$ python -q
>>> import numpy as np
>>> from numpy import linalg as LA
>>> np.set_printoptions(precision=4, suppress=True, linewidth=200, sign=" ")
>>> tidy = lambda a: np.round(a, 4) + 0
>>> J = np.arange(78).reshape(13, 6) + -2
>>> J
array([[-2, -1,  0,  1,  2,  3],
       [ 4,  5,  6,  7,  8,  9],
       [10, 11, 12, 13, 14, 15],
       [16, 17, 18, 19, 20, 21],
       [22, 23, 24, 25, 26, 27],
       [28, 29, 30, 31, 32, 33],
       [34, 35, 36, 37, 38, 39],
       [40, 41, 42, 43, 44, 45],
       [46, 47, 48, 49, 50, 51],
       [52, 53, 54, 55, 56, 57],
       [58, 59, 60, 61, 62, 63],
       [64, 65, 66, 67, 68, 69],
       [70, 71, 72, 73, 74, 75]])
>>> # looks like rank 2
>>> lab = J[:, 1] > np.median(J[:, 1])
>>> r0 = J[lab].mean(axis=0) - J[~lab].mean(axis=0)
>>> (((J - J.mean(axis=0)) @ r0 > 0) == lab).mean()
np.float64(1.0)
>>> G = J.T @ J
>>> tidy(LA.svd(J, compute_uv=False) ** 2)
array([ 143392.6294,      62.3706,       0.    ,       0.    ,       0.    ,       0.    ])
>>> np.trace(G), (J ** 2).sum()
(np.int64(143455), np.int64(143455))
>>> np.diag(G)
array([ 21580,  22477,  23400,  24349,  25324,  26325])
>>> tidy(LA.eigvalsh(G)[::-1])
array([ 143392.6294,      62.3706,       0.    ,       0.    ,       0.    ,       0.    ])
>>> m1 = np.loadtxt("w.csv", delimiter=",")
>>> m1
array([[ 4., -9., -1.,  4.,  9.,  8., -4., -9.,  3.,  7., -7.],
       [-6., -9.,  1.,  6.,  6.,  2., -4.,  4.,  3.,  9., -7.],
       [-1.,  3.,  8.,  0., -8.,  3., -4., -8., -3.,  8., -9.],
       [-7., -6.,  9.,  8., -3.,  4., -1.,  5.,  7., -9.,  5.],
       [-3., -5.,  1.,  0., -9.,  3.,  4., -1., -8.,  3.,  8.],
       [-7., -6.,  9.,  8., -3.,  4., -1.,  5.,  7., -9.,  5.]])
>>> # looks like rank 5
>>> r = LA.matrix_rank(m1)
>>> r
np.int64(5)
>>> ns = LA.svd(m1)[2][r:].T
>>> LA.matrix_rank(m1.T @ m1), LA.matrix_rank(m1 @ m1.T)
(np.int64(5), np.int64(5))
>>> np.allclose(m1 @ ns, 0)
True
>>> U, sv, Vh = LA.svd(m1)
>>> V = Vh[:(sv > 1e-8).sum()]
>>> rng = np.random.default_rng(76072)
>>> x = m1[3] + -1 * m1[2] + rng.integers(2) * np.eye(11)[1]
>>> x
array([ -6.,  -8.,   1.,   8.,   5.,   1.,   3.,  13.,  10., -17.,  14.])
>>> tidy(LA.norm(x - V.T @ V @ x))
np.float64(0.6371)
>>> np.allclose(V.T @ V @ x, x)
False
>>> U, sv, Vh = LA.svd(m1)
>>> np.argmax(sv[:-1] / (sv[1:] + 1e-6)) + 1
np.int64(5)
>>> tidy(sv)
array([ 30.5269,  26.7891,  19.4849,  14.0786,  11.5146,   0.    ])
>>> out = U[:, :5] @ np.diag(sv[:5]) @ Vh[:5]
>>> LA.matrix_rank(m1, rtol=0.05)
np.int64(5)
>>> tidy(LA.norm(m1 - out, 2)), tidy(sv[5])
(np.float64(0.0), np.float64(0.0))
>>> m1.shape
(6, 11)
>>> tidy(LA.norm(m1))
np.float64(48.5798)
>>> np.abs(m1).max()
np.float64(9.0)
>>> np.diff(m1, axis=0)
array([[-10.,   0.,   2.,   2.,  -3.,  -6.,   0.,  13.,   0.,   2.,   0.],
       [  5.,  12.,   7.,  -6., -14.,   1.,   0., -12.,  -6.,  -1.,  -2.],
       [ -6.,  -9.,   1.,   8.,   5.,   1.,   3.,  13.,  10., -17.,  14.],
       [  4.,   1.,  -8.,  -8.,  -6.,  -1.,   5.,  -6., -15.,  12.,   3.],
       [ -4.,  -1.,   8.,   8.,   6.,   1.,  -5.,   6.,  15., -12.,  -3.]])
>>> m1.sum(axis=1)
array([  5.,   5., -11.,  12.,  -7.,  12.])
>>> m1 - m1[0]
array([[  0.,   0.,   0.,   0.,   0.,   0.,   0.,   0.,   0.,   0.,   0.],
       [-10.,   0.,   2.,   2.,  -3.,  -6.,   0.,  13.,   0.,   2.,   0.],
       [ -5.,  12.,   9.,  -4., -17.,  -5.,   0.,   1.,  -6.,   1.,  -2.],
       [-11.,   3.,  10.,   4., -12.,  -4.,   3.,  14.,   4., -16.,  12.],
       [ -7.,   4.,   2.,  -4., -18.,  -5.,   8.,   8., -11.,  -4.,  15.],
       [-11.,   3.,  10.,   4., -12.,  -4.,   3.,  14.,   4., -16.,  12.]])
>>> W0 = np.load("a.npy")
>>> W0
array([[ -5,   2,   4,  -3,   5,  -1,   1,   1,  -3,   5,  -2],
       [ -9,   5,   3,  -2,   8,  -5,  -2,   1,  -5,   9,  -1],
       [ -6,   9,   6,  -2,   6,  -3,  -1,  -3,  -2,   6,   4],
       [ -1,  11,   2,  -1,   7,   1,   0,   2,   1,   4,   9],
       [ -3,  12,  -3,   4,  11,   6,  -5,   2,   3,   5,  12],
       [ -2,  16,  -2,   1,   7,   5,  -3,  -2,   7,   3,  11],
       [  0,  16,   2,   3,   6,   1,   2,   3,   4,   4,  16],
       [ -5,  18,   1,   6,   7,   0,   5,   5,   0,   1,  16],
       [ -5,  15,   3,   6,   7,  -5,   5,   1,   2,  -2,  20],
       [  0,  18,   7,   5,   2,  -7,   7,  -4,   7,   2,  22],
       [ -2,  13,   8,   1,  -3,  -6,  11,  -1,   8,   2,  17],
       [ -7,  13,   7,   3,  -7,  -6,  14,   4,   7,  -1,  14],
       [ -2,  12,   5,   7,  -2,  -7,  16,   4,  12,  -2,  11],
       [  1,  10,   4,   4,  -3,  -9,  16,   5,   7,  -6,   8],
       [  0,  12,   9,   4,  -7,  -4,  19,   5,   5,  -3,   4],
       [  0,  15,   8,   0,  -2,  -9,  20,  10,   5,  -7,   9],
       [  1,  10,   4,   1,  -6, -14,  18,  15,   6,  -2,   5],
       [ -4,  13,   8,   4,  -7, -17,  22,  17,  11,   3,   2],
       [ -8,  10,  10,  -1,  -6, -21,  24,  20,  16,   8,  -2],
       [ -7,  12,   9,  -6,  -5, -17,  20,  21,  17,  11,  -5],
       [-12,   9,  14,  -4,  -9, -19,  22,  20,  15,  11,  -6],
       [-11,  14,  17,  -1, -12, -21,  20,  16,  19,  11,  -5],
       [-16,  10,  21,   1, -13, -26,  25,  19,  23,  10,  -3],
       [-15,  12,  16,  -1,  -9, -28,  23,  20,  22,   8,  -7],
       [-11,   9,  15,  -4,  -8, -25,  28,  15,  24,   5, -11],
       [-15,   6,  12,  -5, -12, -28,  33,  12,  25,   5, -16],
       [-20,   4,  15,  -4, -12, -31,  33,  16,  26,   2, -19],
       [-22,  -1,  17,  -9,  -9, -36,  37,  16,  23,  -3, -22],
       [-23,   3,  13, -10,  -4, -41,  41,  19,  22,  -1, -18],
       [-28,  -2,  14, -11,  -1, -45,  36,  15,  19,  -1, -18],
       [-32,  -2,   9,  -6,   1, -43,  41,  19,  17,   1, -18],
       [-35,  -4,  13,  -9,   6, -38,  42,  23,  21,   5, -18],
       [-32,   1,  11, -13,   2, -33,  47,  24,  24,  10, -13],
       [-30,   4,  11, -10,  -3, -33,  44,  22,  28,  14, -13],
       [-30,   7,  14, -12,  -6, -30,  47,  23,  25,  14, -15],
       [-27,   2,  19, -17,  -4, -33,  44,  23,  24,   9, -19],
       [-30,  -2,  19, -18,  -7, -34,  45,  20,  29,  12, -22]])
>>> out = W0 / np.sqrt((W0 ** 2).mean(axis=1, keepdims=True))
>>> tidy(LA.norm(out, axis=1))
array([ 3.3166,  3.3166,  3.3166,  3.3166,  3.3166,  3.3166,  3.3166,  3.3166,  3.3166,  3.3166,  3.3166,  3.3166,  3.3166,  3.3166,  3.3166,  3.3166,  3.3166,  3.3166,  3.3166,  3.3166,  3.3166,
        3.3166,  3.3166,  3.3166,  3.3166,  3.3166,  3.3166,  3.3166,  3.3166,  3.3166,  3.3166,  3.3166,  3.3166,  3.3166,  3.3166,  3.3166,  3.3166])
>>> tidy(out[36])
array([-1.2167, -0.0811,  0.7706, -0.73  , -0.2839, -1.3789,  1.825 ,  0.8111,  1.1761,  0.4867, -0.8922])
